$ ipython --no-banner

In [1]: import numpy as np

In [2]: np.set_printoptions(precision=2, suppress=True, linewidth=200, floatmode="fixed")

In [3]: def rnd(a):
   ...:     return np.round(a, 2) + 0
   ...: 

In [4]: arr = np.load("a.npy")

In [5]: arr
Out[5]: 
array([[ 0.04,  0.32,  0.14, -0.04],
       [-0.16, -1.28, -0.56,  0.16],
       [ 0.18,  1.44,  0.63, -0.18],
       [ 0.28,  2.24,  0.98, -0.28],
       [-0.30, -2.40, -1.05,  0.30],
       [ 0.08,  0.64,  0.28, -0.08]])

In [6]: # looks like rank 1

In [7]: rk = np.linalg.matrix_rank(arr)

In [8]: rk
Out[8]: np.int64(1)

In [9]: null = np.linalg.svd(arr)[2][rk:].T

In [10]: rnd(arr @ null)
Out[10]: 
array([[0.00, 0.00, 0.00],
       [0.00, 0.00, 0.00],
       [0.00, 0.00, 0.00],
       [0.00, 0.00, 0.00],
       [0.00, 0.00, 0.00],
       [0.00, 0.00, 0.00]])

In [11]: rnd(null @ null.T)
Out[11]: 
array([[ 0.99, -0.10, -0.04,  0.01],
       [-0.10,  0.18, -0.36,  0.10],
       [-0.04, -0.36,  0.84,  0.04],
       [ 0.01,  0.10,  0.04,  0.99]])

In [12]: null.shape
Out[12]: (4, 3)

In [13]: left, sv, VT = np.linalg.svd(arr)

In [14]: V = VT[:(sv > 1e-8).sum()]

In [15]: rng = np.random.default_rng(96)

In [16]: x0 = arr[0] + -2 * arr[2] + rng.integers(2) * np.eye(4)[0]

In [17]: rnd(x0)
Out[17]: array([ 0.68, -2.56, -1.12,  0.32])

In [18]: rnd(np.diag(V.T @ V))
Out[18]: array([0.01, 0.82, 0.16, 0.01])

In [19]: rnd(np.linalg.norm(x0 - V.T @ V @ x0))
Out[19]: np.float64(0.99)

In [20]: np.allclose(V.T @ V @ x0, x0)
Out[20]: False
